In [1]: import numpy as np

In [2]: np.set_printoptions(precision=2, suppress=True, linewidth=140, sign=" ")

In [3]: K = np.array([[-3, 0, 0, 0, 0, 5, -3],
   ...:     [0, 0, 0, 0, 0, 0, 0],
   ...:     [0, 0, 0, 0, 0, 0, 0],
   ...:     [4, 5, 0, 0, 0, 0, 0],
   ...:     [3, 0, 0, 0, 0, 0, 0]])

In [4]: np.linalg.cond(K) > 100
Out[4]: np.True_

In [5]: np.linalg.matrix_rank(K, rtol=0.1)
Out[5]: np.int64(3)

In [6]: [round(float(x), 2) for x in np.linalg.svd(K, compute_uv=False)[:3]]
Out[6]: [7.65, 5.5, 2.08]

In [7]: left, sv, Vh = np.linalg.svd(K)

In [8]: sv.round(2) + 0
Out[8]: array([ 7.65,  5.5 ,  2.08,  0.  ,  0.  ])

In [9]: np.argmax(sv[:-1] / (sv[1:] + 1e-6)) + 1
Out[9]: np.int64(3)

In [10]: Y = left[:, :3] @ np.diag(sv[:3]) @ Vh[:3]

In [11]: Y.round(2) + 0
Out[11]: 
array([[-3.,  0.,  0.,  0.,  0.,  5., -3.],
       [ 0.,  0.,  0.,  0.,  0.,  0.,  0.],
       [ 0.,  0.,  0.,  0.,  0.,  0.,  0.],
       [ 4.,  5.,  0.,  0.,  0.,  0.,  0.],
       [ 3.,  0.,  0.,  0.,  0.,  0.,  0.]])

In [12]: round(float(np.abs(K - Y).max()), 2)
Out[12]: 0.0

In [13]: np.linalg.matrix_rank(Y)
Out[13]: np.int64(3)

In [14]: Y = np.array([[4, 1], [2, -5], [-5, 1], [-1, 1], [-3, 5], [3, -3], [-2, -5]])

In [15]: np.einsum("ik,kj->ji", K, Y)
Out[15]: 
array([[  9,   0,   0,  26,  12],
       [ -3,   0,   0, -21,   3]])

In [16]: np.einsum("ik,kj->ij", K, Y)
Out[16]: 
array([[  9,  -3],
       [  0,   0],
       [  0,   0],
       [ 26, -21],
       [ 12,   3]])

In [17]: np.vstack([K, Y.T]).shape
Out[17]: (7, 7)

In [18]: Y.T @ K.T
Out[18]: 
array([[  9,   0,   0,  26,  12],
       [ -3,   0,   0, -21,   3]])

In [19]: np.einsum("ij,ij->i", K, K)
Out[19]: array([ 43,   0,   0,  41,   9])

In [20]: np.einsum("ij->j", K)
Out[20]: array([ 4,  5,  0,  0,  0,  5, -3])

In [21]: mat = np.load("data.npy")

In [22]: mat
Out[22]: 
array([[ 5,  5,  9,  6,  2, 10,  1,  9,  6],
       [ 9,  9, 13, 10,  6, 14,  5, 13, 10],
       [13, 13, 17, 14, 10, 18,  9, 17, 14],
       [ 9,  9, 13, 10,  6, 14,  5, 13, 10],
       [-5, -5, -1, -4, -8,  0, -9, -1, -4],
       [-3, -3,  1, -2, -6,  2, -7,  1, -2],
       [-2, -2,  2, -1, -5,  3, -6,  2, -1]])

In [23]: # columns 0 and 1 are equal

In [24]: rng = np.random.default_rng(89229)

In [25]: Y = mat + rng.integers(-2, 3, (7, 2)) @ rng.integers(-2, 3, (2, 9))

In [26]: Y
Out[26]: 
array([[ 8,  3,  9, 10,  2, 11,  1, 10, 10],
       [12,  7, 13, 14,  6, 15,  5, 14, 14],
       [14, 13, 17, 16,  9, 19,  9, 19, 16],
       [ 5, 11, 13,  4,  7, 12,  5, 10,  4],
       [-1, -9, -1,  0, -6,  0, -9, -3,  0],
       [-3, -3,  1, -2, -6,  2, -7,  1, -2],
       [ 1, -4,  2,  3, -5,  4, -6,  3,  3]])

In [27]: np.abs(Y - mat).sum(axis=1)
Out[27]: array([ 15,  15,   9,  24,  20,   0,  15])
